In [1]: import numpy as np

In [2]: np.set_printoptions(precision=2, suppress=True, linewidth=160)

In [3]: tidy = lambda a: np.round(a, 2) + 0

In [4]: arr = np.load("w.npy")

In [5]: arr
Out[5]: 
array([[ 2.,  1.,  0.],
       [ 0., -3., -1.],
       [ 0., -1.,  0.]])

In [6]: left, s, Vt = np.linalg.svd(arr, full_matrices=False)

In [7]: tidy(s / s[0])
Out[7]: array([1.  , 0.54, 0.09])

In [8]: left.shape, s.shape, Vt.shape
Out[8]: ((3, 3), (3,), (3, 3))

In [9]: tidy(np.abs(Vt[0]))
Out[9]: array([0.23, 0.94, 0.25])

In [10]: tidy(left.T @ left)
Out[10]: 
array([[1., 0., 0.],
       [0., 1., 0.],
       [0., 0., 1.]])

In [11]: (s > 1e-8).sum()
Out[11]: np.int64(3)

In [12]: q = arr.astype(float).copy()

In [13]: for j in range(3):
    ...:     q[:, j] -= q[:, :j] @ (q[:, :j].T @ q[:, j])
    ...:     q[:, j] /= np.linalg.norm(q[:, j])
    ...: 

In [14]: tidy(q.T @ arr)
Out[14]: 
array([[2.  , 1.  , 0.  ],
       [0.  , 3.16, 0.95],
       [0.  , 0.  , 0.32]])

In [15]: tidy(q.T @ q)
Out[15]: 
array([[1., 0., 0.],
       [0., 1., 0.],
       [0., 0., 1.]])

In [16]: F = np.array([[1, 1, 1, 1, -1, -1, -1, -1],
    ...:     [1, 1, -1, -1, -1, -1, 1, 1],
    ...:     [1, -1, 1, -1, -1, 1, -1, 1]])

In [17]: tidy(np.linalg.norm(F, "nuc"))
Out[17]: np.float64(8.49)

In [18]: np.linalg.norm(F, axis=1).argmax()
Out[18]: np.int64(0)

In [19]: tidy(np.linalg.norm(F) ** 2 / np.linalg.norm(F, 2) ** 2)
Out[19]: np.float64(3.0)

In [20]: F[0] @ F[1]
Out[20]: np.int64(0)

In [21]: W0 = np.loadtxt("sample1.csv", delimiter=",")

In [22]: W0
Out[22]: 
array([[ 2., -2., -2.,  2.],
       [ 2.,  1.,  4.,  0.],
       [ 2., -2., -2.,  2.]])

In [23]: M2 = W0 / np.linalg.norm(W0, axis=1)
ValueError: operands could not be broadcast together with shapes (3,4) (3,) 


In [24]: M2 = W0 / np.linalg.norm(W0, axis=1, keepdims=True)

In [25]: cov = M2 @ M2.T

In [26]: tidy(cov)
Out[26]: 
array([[ 1.  , -0.33,  1.  ],
       [-0.33,  1.  , -0.33],
       [ 1.  , -0.33,  1.  ]])

In [27]: tidy(cov[2])
Out[27]: array([ 1.  , -0.33,  1.  ])

In [28]: (cov - 2 * np.eye(3)).round(6).argmax(axis=1)
Out[28]: array([2, 0, 0])

In [29]: E = np.load("run0.npy")

In [30]: E
Out[30]: 
array([[4, 3, 3, 1],
       [3, 0, 5, 4],
       [3, 5, 4, 2],
       [1, 4, 2, 0]])

In [31]: x = np.array([0, 0, 1, 9])

In [32]: W0 @ x
Out[32]: array([16.,  4., 16.])

In [33]: (W0 * x).sum(axis=1)
Out[33]: array([16.,  4., 16.])

In [34]: W0 @ np.ones(4)
Out[34]: array([0., 7., 0.])

In [35]: hat = np.triu(np.array([[3, 2, 3, 1], [3, 2, 2, 2], [2, 1, 0, 0], [2, 0, 2, 2]]), 1) + np.eye(4)

In [36]: M2 = hat @ E @ np.linalg.inv(hat)

In [37]: M2
Out[37]: 
array([[ 20., -18.,   3.,  31.],
       [ 11.,  -4.,  -8.,   5.],
       [  3.,  -1.,  -3.,   1.],
       [  1.,   2.,  -5.,  -5.]])

In [38]: hat @ E - E @ hat
Out[38]: 
array([[ 16.,  11.,   6.,   4.],
       [  8.,  12.,   3.,   1.],
       [  0.,  -6., -19., -13.],
       [  0.,  -2., -11.,  -9.]])

In [39]: np.linalg.matrix_rank(M2)
Out[39]: np.int64(4)

In [40]: tidy(np.linalg.det(M2))
Out[40]: np.float64(41.0)

In [41]: np.trace(M2), np.trace(E)
Out[41]: (np.float64(8.0), np.int64(8))
